$ python -q
>>> import numpy as np
>>> import numpy.linalg as la
>>> np.set_printoptions(suppress=True, linewidth=200)
>>> def tidy(a):
...     return np.round(a, 2) + 0
... 
>>> K = np.load("layer16.npy")
>>> tidy(K)
array([[-0.19,  0.42,  0.44, -0.47, -0.09,  0.12,  0.18, -0.54, -0.2 ],
       [-0.3 , -0.44,  0.23,  0.05,  0.3 , -0.53,  0.04, -0.39,  0.37],
       [-0.33,  0.36, -0.48, -0.07,  0.7 ,  0.08, -0.13, -0.06, -0.03],
       [ 0.59, -0.33, -0.21, -0.22,  0.34,  0.14,  0.48, -0.25, -0.14],
       [ 0.11,  0.29, -0.33, -0.2 , -0.22, -0.79,  0.19,  0.1 , -0.21],
       [ 0.45,  0.16,  0.47,  0.15,  0.41, -0.24, -0.44,  0.08, -0.32],
       [-0.07, -0.4 , -0.31, -0.17, -0.22,  0.01, -0.57, -0.37, -0.45],
       [ 0.45,  0.3 , -0.2 , -0.04, -0.15,  0.01, -0.34, -0.37,  0.63],
       [ 0.  , -0.19,  0.11, -0.79,  0.1 ,  0.  , -0.22,  0.45,  0.24]])
>>> tidy(K[:, 2] @ K[:, 8])
np.float64(0.0)
>>> print(tidy(la.svd(K, compute_uv=False)))
[1. 1. 1. 1. 1. 1. 1. 1. 1.]
>>> x = np.array([-2, 1, -1, 0, 2, 0, -2, 1, 1])
>>> target = K @ x
>>> tidy(target)
array([-0.92,  0.44,  3.08, -1.99, -0.53,  0.25, -0.08,  0.25,  1.04])
>>> tidy(la.solve(K.T, K[2]))
array([0., 0., 1., 0., 0., 0., 0., 0., 0.])
>>> print(tidy(la.solve(K, target + K[:, 3])))
[-2.  1. -1.  1.  2.  0. -2.  1.  1.]
>>> m1 = np.loadtxt("w.csv", delimiter=",")
>>> m1
array([[ 4.,  5.,  6.,  7.],
       [ 8.,  9., 10., 11.],
       [12., 13., 14., 15.],
       [16., 17., 18., 19.]])
>>> U, sv, VT = la.svd(m1)
>>> np.argmax(sv[:-1] / (sv[1:] + 1e-6)) + 1
np.int64(2)
>>> A2 = U[:, :2] @ np.diag(sv[:2]) @ VT[:2]
>>> print(tidy(la.norm(m1 - A2, 2)), tidy(sv[2]))
0.0 0.0
>>> tidy(np.abs(m1 - A2).max())
np.float64(0.0)
>>> tidy(A2)
array([[ 4.,  5.,  6.,  7.],
       [ 8.,  9., 10., 11.],
       [12., 13., 14., 15.],
       [16., 17., 18., 19.]])
>>> tidy(la.norm(m1 - A2) / la.norm(m1))
np.float64(0.0)
